% python3 -q
>>> import numpy as np
>>> from numpy import linalg as LA
>>> np.set_printoptions(suppress=True, linewidth=160)
>>> rng = np.random.default_rng(39)
>>> theta = rng.uniform(0, 2 * np.pi, 30)
>>> q, _ = LA.qr(np.array([[0.3, 1.9], [0.5, 0.8], [0.6, 0.3], [1.1, 0.7]]))
>>> W0 = 20 * np.c_[np.cos(theta), np.sin(theta)] @ q.T
>>> W0.round(2)
array([[  4.14,   7.2 ,   8.72,  15.97],
       [ -0.38,   6.16,   9.29,  16.6 ],
       [ 11.3 ,  -2.12,  -8.39, -14.05],
       [ 19.11,   5.79,  -0.33,   1.05],
       [ -5.14,   4.69,   9.33,  16.26],
       [-19.26,  -5.23,   1.21,   0.52],
       [ 12.73,  -1.37,  -7.95, -13.14],
       [ 18.05,   2.52,  -4.66,  -6.8 ],
       [-10.91,  -8.01,  -6.78, -13.07],
       [-14.05,   0.62,   7.44,  12.12],
       [-19.09,  -4.14,   2.75,   3.28],
       [-13.46,   0.96,   7.68,  12.6 ],
       [ 17.21,   1.68,  -5.51,  -8.4 ],
       [ 18.1 ,   2.58,  -4.59,  -6.67],
       [ 17.83,   2.28,  -4.91,  -7.27],
       [  6.45,   7.59,   8.22,  15.27],
       [ -3.45,   5.26,   9.38,  16.5 ],
       [ -7.1 ,  -7.68,  -8.05, -15.03],
       [-19.25,  -5.33,   1.06,   0.25],
       [  9.51,  -2.96,  -8.8 , -14.94],
       [-17.58,  -7.16,  -2.41,  -5.82],
       [ 19.24,   4.68,  -2.02,  -1.97],
       [ 18.88,   3.68,  -3.34,  -4.36],
       [ 13.34,   8.  ,   5.63,  11.23],
       [-19.23,  -4.65,   2.06,   2.03],
       [-19.14,  -5.72,   0.43,  -0.86],
       [-19.19,  -4.46,   2.33,   2.52],
       [  3.03,   6.98,   8.91,  16.21],
       [ 14.62,  -0.26,  -7.18, -11.6 ],
       [ 15.84,   7.7 ,   4.03,   8.57]])
>>> Xc = W0 - W0.mean(axis=0)
>>> V = LA.svd(Xc)[2][:2]
>>> out = Xc - Xc @ V.T @ V
>>> np.round((Xc @ V.T).std(axis=0), 2)
array([15.65, 12.35])
>>> round(LA.norm(out) / LA.norm(Xc), 2)
np.float64(0.0)
>>> np.abs(np.diag(LA.qr(W0)[1])) > 1e-9
array([ True,  True, False, False])
>>> np.round(np.trace(LA.pinv(W0) @ W0), 2)
np.float64(2.0)
>>> rk = LA.matrix_rank(W0)
>>> rk
np.int64(2)
>>> ns = LA.svd(W0)[2][rk:].T
>>> [int(LA.matrix_rank(np.delete(W0, i, axis=0))) for i in range(30)]
[2, 2, 2, 2, 2, 2, 2, 2, 2, 2, 2, 2, 2, 2, 2, 2, 2, 2, 2, 2, 2, 2, 2, 2, 2, 2, 2, 2, 2, 2]
>>> [int(LA.matrix_rank(W0[:i])) for i in range(1, len(W0) + 1)]
[1, 2, 2, 2, 2, 2, 2, 2, 2, 2, 2, 2, 2, 2, 2, 2, 2, 2, 2, 2, 2, 2, 2, 2, 2, 2, 2, 2, 2, 2]
>>> LA.matrix_rank(W0.T @ W0), LA.matrix_rank(W0 @ W0.T)
(np.int64(2), np.int64(2))
>>> np.round(ns @ ns.T, 2)
array([[ 0.07, -0.24,  0.07,  0.05],
       [-0.24,  0.84, -0.13, -0.25],
       [ 0.07, -0.13,  0.78, -0.39],
       [ 0.05, -0.25, -0.39,  0.31]])
>>> M = np.loadtxt("x.csv", delimiter=",")
>>> M
array([[ -3.37,   4.21,  -0.92,  -1.5 ,  -0.38],
       [-10.29,  13.65,  29.99, -19.25, -15.13],
       [ -0.88,   0.78,   8.48,  -4.06,  -3.62],
       [ -6.24,   6.12,  22.18, -12.35,  -9.83],
       [  2.83,  -4.94,  -5.79,   4.84,   3.65],
       [  5.02,  -6.36,  -8.9 ,   6.72,   4.93],
       [  4.57,  -5.29,  -8.7 ,   6.08,   4.43],
       [  2.59,  -2.71, -13.14,   6.78,   5.81],
       [ -6.49,   6.3 ,  20.5 , -11.31,  -9.36],
       [ -1.87,   1.59,   6.15,  -3.52,  -2.69],
       [ -5.01,   5.5 ,  20.01, -11.38,  -9.  ],
       [ -0.48,   1.98,  -0.52,  -0.45,  -0.69],
       [ -3.06,   2.19,   9.46,  -5.3 ,  -3.84],
       [  0.18,   1.37,   1.57,  -1.58,  -1.17],
       [ -5.89,   7.21,   6.52,  -5.86,  -4.09],
       [ -4.73,   8.01,  30.9 , -17.31, -14.76],
       [ -0.36,  -0.42, -14.79,   6.88,   6.4 ],
       [ -0.5 ,   0.65, -10.07,   4.22,   3.96],
       [  3.18,  -3.33,   6.78,  -2.04,  -2.16],
       [ -3.67,   5.12,  -3.64,  -0.37,   0.23],
       [  5.56,  -4.76, -10.28,   6.46,   4.55],
       [ -1.03,   3.8 ,  -1.9 ,  -1.01,  -0.51],
       [  7.07,  -9.9 , -35.61,  19.88,  16.88],
       [  3.51,  -4.46,   1.28,   1.34,   0.37],
       [ -0.16,  -0.32,  12.53,  -5.7 ,  -4.86]])
>>> lab = M[:, 4] > np.median(M[:, 4])
>>> u = M[lab].mean(axis=0) - M[~lab].mean(axis=0)
>>> (((M - M.mean(axis=0)) @ u > 0) == lab).mean()
np.float64(0.92)
>>> ((M - M.mean(axis=0)) @ u > 0).astype(int)
array([1, 0, 0, 0, 1, 1, 1, 1, 0, 0, 0, 1, 0, 1, 0, 0, 1, 1, 0, 1, 1, 1, 1, 1, 0])
>>> u.round(2)
array([  5.06,  -6.02, -22.8 ,  12.73,  10.44])
>>> Xc = M - M.mean(axis=0)
>>> V = LA.svd(Xc)[2][:4]
>>> out = Xc - Xc @ V.T @ V
>>> LA.norm(out, axis=1).round(6).argmax()
np.int64(9)
>>> d = LA.norm(M[:, None] - M[None], axis=-1)
>>> d[2].round(6).argsort(kind="stable")[:4]
array([ 2,  9, 12, 24])
>>> d.mean(axis=1).argmax()
np.int64(22)
>>> d[:5, :5].round(2)
array([[ 0.  , 40.31, 11.11, 27.43, 14.22],
       [40.31,  0.  , 32.86, 14.48, 52.26],
       [11.11, 32.86,  0.  , 18.77, 19.55],
       [27.43, 14.48, 18.77,  0.  , 38.26],
       [14.22, 52.26, 19.55, 38.26,  0.  ]])
>>> np.unravel_index(d.round(6).argmax(), d.shape)
(np.int64(1), np.int64(22))
>>> (d + 1e9 * np.eye(25)).round(6).argmin(axis=1)
array([21, 15,  9,  8,  6,  6,  5, 16, 10,  2,  8, 21,  2, 11, 12,  1,  7, 16,  2,  0,  6, 11, 16, 18,  2])
>>> u = np.array([1, -2, -1, 1, 2, 0])
>>> g = np.array([-2, -1, 0, 3, 0])
>>> data = np.outer(u, g)
>>> data
array([[-2, -1,  0,  3,  0],
       [ 4,  2,  0, -6,  0],
       [ 2,  1,  0, -3,  0],
       [-2, -1,  0,  3,  0],
       [-4, -2,  0,  6,  0],
       [ 0,  0,  0,  0,  0]])
>>> P = M @ LA.solve(M.T @ M, M.T)
>>> np.round(np.diag(P), 2)
array([0.13, 0.28, 0.09, 0.21, 0.1 , 0.13, 0.14, 0.14, 0.34, 0.28, 0.14, 0.25, 0.24, 0.19, 0.13, 0.31, 0.19, 0.09, 0.27, 0.22, 0.23, 0.26, 0.35, 0.11, 0.18])
>>> np.allclose(P @ P, P)
True
>>> np.allclose(data[:-1].T @ LA.lstsq(data[:-1].T, data[-1])[0], data[-1])
True
>>> rk = LA.matrix_rank(data)
>>> rk
np.int64(1)
>>> ns = LA.svd(data)[2][rk:].T
>>> [int(LA.matrix_rank(data[:, :j + 1])) for j in range(5)]
[1, 1, 1, 1, 1]
>>> np.allclose(data @ ns, 0)
True
>>> [int(LA.matrix_rank(data[:i])) for i in range(1, len(data) + 1)]
[1, 1, 1, 1, 1, 1]
>>> [int(LA.matrix_rank(np.delete(data, i, axis=0))) for i in range(6)]
[1, 1, 1, 1, 1, 1]
>>> ns.shape
(5, 4)
>>> out = data + rng.integers(-2, 3, (6, 1)) @ rng.integers(-2, 3, (1, 5))
>>> out
array([[ 0, -3, -2,  5,  0],
       [ 2,  4,  2, -8,  0],
       [ 2,  1,  0, -3,  0],
       [ 0, -3, -2,  5,  0],
       [-2, -4, -2,  8,  0],
       [ 2, -2, -2,  2,  0]])
>>> np.abs(out - data).sum(axis=1)
array([8, 8, 0, 8, 8, 8])
>>> out - data
array([[ 2, -2, -2,  2,  0],
       [-2,  2,  2, -2,  0],
       [ 0,  0,  0,  0,  0],
       [ 2, -2, -2,  2,  0],
       [ 2, -2, -2,  2,  0],
       [ 2, -2, -2,  2,  0]])
>>> np.round(LA.svd(out - data, compute_uv=False), 2) + 0
array([8.94, 0.  , 0.  , 0.  , 0.  ])
>>> left, sv, VT = LA.svd(out)
>>> V = VT[:(sv > 1e-8).sum()]
>>> x = out[3] + 3 * out[2] + rng.integers(2) * np.eye(5)[0]
>>> x
array([ 7.,  0., -2., -4.,  0.])
>>> np.round(V.T @ V, 2)
array([[ 0.73, -0.15, -0.35, -0.23,  0.  ],
       [-0.15,  0.27,  0.23, -0.35,  0.  ],
       [-0.35,  0.23,  0.27, -0.15,  0.  ],
       [-0.23, -0.35, -0.15,  0.73,  0.  ],
       [ 0.  ,  0.  ,  0.  ,  0.  ,  0.  ]])
>>> np.round(np.diag(V.T @ V), 2)
array([0.73, 0.27, 0.27, 0.73, 0.  ])
>>> round(LA.norm(x - V.T @ V @ x), 2)
np.float64(0.52)
>>> F = np.array([[1, 0, 0, 1, 5],
...     [0, 1, 0, 0, 1],
...     [0, 0, 1, 0, 0],
...     [1, 0, 0, 1, 0],
...     [5, 1, 0, 0, 1]])
>>> w, V = LA.eigh(F)
>>> x = np.array([2, 2, 1, 0, 2])
>>> np.round(LA.eigvalsh(F[1:, 1:]), 2)
array([0., 1., 1., 2.])
>>> np.round(V * np.maximum(w, 0) @ V.T, 2) + 0
array([[ 3.02,  0.39,  0.  ,  0.61,  2.98],
       [ 0.39,  1.07,  0.  , -0.07,  0.61],
       [ 0.  ,  0.  ,  1.  ,  0.  ,  0.  ],
       [ 0.61, -0.07,  0.  ,  1.07,  0.39],
       [ 2.98,  0.61,  0.  ,  0.39,  3.02]])
>>> E = np.diag(np.array([-2, -2, -1, -2, -2, 2])) + -2 * np.eye(6, k=1) + -2 * np.eye(6, k=-1)
>>> E
array([[-2., -2.,  0.,  0.,  0.,  0.],
       [-2., -2., -2.,  0.,  0.,  0.],
       [ 0., -2., -1., -2.,  0.,  0.],
       [ 0.,  0., -2., -2., -2.,  0.],
       [ 0.,  0.,  0., -2., -2., -2.],
       [ 0.,  0.,  0.,  0., -2.,  2.]])
>>> u = np.array([2, 1])
>>> np.correlate(E[5], E[4], "full")
array([ 0.,  0.,  0.,  0.,  4.,  0.,  0., -4.,  0.,  0.,  0.])
>>> np.cross(E[5, :3], E[4, :3])
array([0., 0., 0.])
>>> theta = np.radians(180)
>>> R = np.eye(6)
>>> R[3, 3] = R[4, 4] = np.cos(theta)
>>> R[3, 4], R[4, 3] = -np.sin(theta), np.sin(theta)
>>> R.round(2) + 0
array([[ 1.,  0.,  0.,  0.,  0.,  0.],
       [ 0.,  1.,  0.,  0.,  0.,  0.],
       [ 0.,  0.,  1.,  0.,  0.,  0.],
       [ 0.,  0.,  0., -1.,  0.,  0.],
       [ 0.,  0.,  0.,  0., -1.,  0.],
       [ 0.,  0.,  0.,  0.,  0.,  1.]])
>>> out = E @ R.T
>>> np.round(LA.svd(E, compute_uv=False), 2), np.round(LA.svd(out, compute_uv=False), 2)
(array([5.25, 4.17, 3.02, 2.  , 1.69, 0.29]), array([5.25, 4.17, 3.02, 2.  , 1.69, 0.29]))
>>> np.round(LA.det(R), 2), np.trace(R)
(np.float64(1.0), np.float64(2.0))
>>> np.abs(out - E).max(axis=0)
array([0., 0., 0., 4., 4., 0.])
>>> blk = np.stack([E, 5 * E, E[::-1]])
>>> np.einsum("bij,cij->bc", blk, blk)
array([[  61.,  305.,   12.],
       [ 305., 1525.,   60.],
       [  12.,   60.,   61.]])
>>> (blk @ E.T).shape
(3, 6, 6)
>>> np.round(LA.norm(blk, axis=(1, 2)), 2)
array([ 7.81, 39.05,  7.81])
>>> blk.shape
(3, 6, 6)
>>> LA.matrix_rank(blk.reshape(3, -1))
np.int64(2)
>>> (E + E.T) / 2
array([[-2., -2.,  0.,  0.,  0.,  0.],
       [-2., -2., -2.,  0.,  0.,  0.],
       [ 0., -2., -1., -2.,  0.,  0.],
       [ 0.,  0., -2., -2., -2.,  0.],
       [ 0.,  0.,  0., -2., -2., -2.],
       [ 0.,  0.,  0.,  0., -2.,  2.]])
>>> np.round(np.sort(np.abs(LA.eigvals(E))), 2)
array([0.29, 1.69, 2.  , 3.02, 4.17, 5.25])
>>> round(float(np.abs(LA.eigvals(E)).max()), 2)
5.25
>>> np.allclose(E @ E.T, E.T @ E)
True
>>> np.allclose(E, E.T)
True
>>> np.trace(E)
np.float64(-7.0)
>>> m1 = np.eye(5, dtype=int)[rng.permutation(5)] * np.array([4, 8, 6, 4, 7])
>>> m1
array([[0, 0, 0, 4, 0],
       [0, 8, 0, 0, 0],
       [4, 0, 0, 0, 0],
       [0, 0, 0, 0, 7],
       [0, 0, 6, 0, 0]])
>>> q, V = LA.qr(m1[:, :3])[0], LA.qr(m1[:, 3:])[0]
>>> sv = LA.svd(q.T @ V, compute_uv=False)
>>> (sv > 0.9).sum()
np.int64(0)
>>> out = np.array([[1, 2, -2], [0, 1, -2]])
>>> C = np.kron(out, m1)
>>> C.shape
(10, 15)
>>> C
array([[  0,   0,   0,   4,   0,   0,   0,   0,   8,   0,   0,   0,   0,  -8,   0],
       [  0,   8,   0,   0,   0,   0,  16,   0,   0,   0,   0, -16,   0,   0,   0],
       [  4,   0,   0,   0,   0,   8,   0,   0,   0,   0,  -8,   0,   0,   0,   0],
       [  0,   0,   0,   0,   7,   0,   0,   0,   0,  14,   0,   0,   0,   0, -14],
       [  0,   0,   6,   0,   0,   0,   0,  12,   0,   0,   0,   0, -12,   0,   0],
       [  0,   0,   0,   0,   0,   0,   0,   0,   4,   0,   0,   0,   0,  -8,   0],
       [  0,   0,   0,   0,   0,   0,   8,   0,   0,   0,   0, -16,   0,   0,   0],
       [  0,   0,   0,   0,   0,   4,   0,   0,   0,   0,  -8,   0,   0,   0,   0],
       [  0,   0,   0,   0,   0,   0,   0,   0,   0,   7,   0,   0,   0,   0, -14],
       [  0,   0,   0,   0,   0,   0,   0,   6,   0,   0,   0,   0, -12,   0,   0]])
>>> LA.matrix_rank(C)
np.int64(10)
>>> feats = np.triu(rng.random((6, 6)) < 0.4, 1).astype(int)
>>> feats = feats + feats.T
>>> feats
array([[0, 0, 0, 0, 1, 0],
       [0, 0, 1, 0, 0, 1],
       [0, 1, 0, 0, 0, 0],
       [0, 0, 0, 0, 0, 1],
       [1, 0, 0, 0, 0, 0],
       [0, 1, 0, 1, 0, 0]])
>>> np.round(np.sort(LA.eigvals(feats).real), 2)
array([-1.62, -1.  , -0.62,  0.62,  1.  ,  1.62])
>>> round(LA.det(feats), 2)
np.float64(-1.0)
>>> np.flatnonzero(LA.matrix_power((feats != 0) + (feats.T != 0) + np.eye(6), 6)[4])
array([0, 4])
>>> lab = rng.permutation(6)
>>> lab
array([0, 2, 1, 5, 3, 4])
>>> out = feats[lab][:, lab]
>>> np.allclose(out, feats)
False
>>> np.round(np.sort(np.abs(LA.eigvals(out))), 2)
array([0.62, 0.62, 1.  , 1.  , 1.62, 1.62])
>>> out
array([[0, 0, 0, 0, 0, 1],
       [0, 0, 1, 0, 0, 0],
       [0, 1, 0, 1, 0, 0],
       [0, 0, 1, 0, 1, 0],
       [0, 0, 0, 1, 0, 0],
       [1, 0, 0, 0, 0, 0]])
>>> np.diag(out)
array([0, 0, 0, 0, 0, 0])
>>> x = np.array([1, 1, 3, 3, 1, 3])
>>> h = np.maximum(feats @ x, 0)
>>> np.round(np.tanh(feats @ x), 2)
array([0.76, 1.  , 0.76, 1.  , 0.76, 1.  ])
>>> h
array([1, 6, 1, 3, 1, 4])
>>> w, V = LA.eigh(feats)
>>> np.round(V @ np.diag(w) @ V.T, 2) + 0
array([[0., 0., 0., 0., 1., 0.],
       [0., 0., 1., 0., 0., 1.],
       [0., 1., 0., 0., 0., 0.],
       [0., 0., 0., 0., 0., 1.],
       [1., 0., 0., 0., 0., 0.],
       [0., 1., 0., 1., 0., 0.]])
>>> np.round(np.abs(V[:, -1]), 2)
array([0.  , 0.6 , 0.37, 0.37, 0.  , 0.6 ])
>>> (w > 1e-8).sum(), (w < -1e-8).sum()
(np.int64(3), np.int64(3))
>>> np.unique(w.round(6) + 0, return_counts=True)[1]
array([1, 1, 1, 1, 1, 1])
>>> np.round(V.T @ feats @ V, 2) + 0
array([[-1.62,  0.  ,  0.  ,  0.  ,  0.  ,  0.  ],
       [ 0.  , -1.  ,  0.  ,  0.  ,  0.  ,  0.  ],
       [ 0.  ,  0.  , -0.62,  0.  ,  0.  ,  0.  ],
       [ 0.  ,  0.  ,  0.  ,  0.62,  0.  ,  0.  ],
       [ 0.  ,  0.  ,  0.  ,  0.  ,  1.  ,  0.  ],
       [ 0.  ,  0.  ,  0.  ,  0.  ,  0.  ,  1.62]])
